In [1]: import numpy as np

In [2]: np.set_printoptions(precision=2, suppress=True, linewidth=160)

In [3]: feats = np.loadtxt("block17.csv", delimiter=",")

In [4]: feats
Out[4]: 
array([[ 1.  ,  0.  ,  0.  ,  0.  ],
       [ 0.  ,  1.  ,  0.  ,  0.  ],
       [ 0.  ,  0.  ,  0.87,  0.5 ],
       [ 0.  ,  0.  , -0.5 ,  0.87]])

In [5]: f = np.array([3, -1, 2, 1])

In [6]: B = feats + np.outer(f, np.eye(4)[2])

In [7]: np.linalg.matrix_rank(np.linalg.inv(B) - np.linalg.inv(feats), tol=1e-8)
Out[7]: np.int64(1)

In [8]: B
Out[8]: 
array([[ 1.  ,  0.  ,  3.  ,  0.  ],
       [ 0.  ,  1.  , -1.  ,  0.  ],
       [ 0.  ,  0.  ,  2.87,  0.5 ],
       [ 0.  ,  0.  ,  0.5 ,  0.87]])

In [9]: np.linalg.matrix_rank(B - feats)
Out[9]: np.int64(1)

In [10]: x0 = np.array([3, 0, 3, 3])

In [11]: a = np.maximum(B @ x0, 0)

In [12]: np.tanh(B @ x0)
Out[12]: array([ 1., -1.,  1.,  1.])

In [13]: np.flatnonzero(a > 1e-9)
Out[13]: array([0, 2, 3])

In [14]: np.maximum(B @ x0, 0) - np.maximum(-B @ x0, 0)
Out[14]: array([12. , -3. , 10.1,  4.1])

In [15]: B = np.linalg.inv(feats)

In [16]: (np.abs(B) > 1e-9).astype(int)
Out[16]: 
array([[1, 0, 0, 0],
       [0, 1, 0, 0],
       [0, 0, 1, 1],
       [0, 0, 1, 1]])

In [17]: np.allclose(B, feats.T)
Out[17]: True

In [18]: print(np.linalg.det(feats) * B)
[[ 1.    0.    0.    0.  ]
 [ 0.    1.    0.    0.  ]
 [ 0.    0.    0.87 -0.5 ]
 [ 0.    0.    0.5   0.87]]

In [19]: print(round(np.linalg.cond(feats), 2))
1.0

In [20]: np.round(np.linalg.slogdet(feats)[0], 2)
Out[20]: np.float64(1.0)

In [21]: round(float(np.linalg.det(feats) * np.linalg.det(B)), 2)
Out[21]: 1.0

In [22]: print(np.sort(np.linalg.eigvals(feats).real))
[0.87 0.87 1.   1.  ]

In [23]: np.flatnonzero(np.linalg.matrix_power((feats != 0) + (feats.T != 0) + np.eye(4), 4)[1])
Out[23]: array([1])

In [24]: feats @ feats
Out[24]: 
array([[ 1.  ,  0.  ,  0.  ,  0.  ],
       [ 0.  ,  1.  ,  0.  ,  0.  ],
       [ 0.  ,  0.  ,  0.5 ,  0.87],
       [ 0.  ,  0.  , -0.87,  0.5 ]])

In [25]: (feats != 0).astype(int)
Out[25]: 
array([[1, 0, 0, 0],
       [0, 1, 0, 0],
       [0, 0, 1, 1],
       [0, 0, 1, 1]])
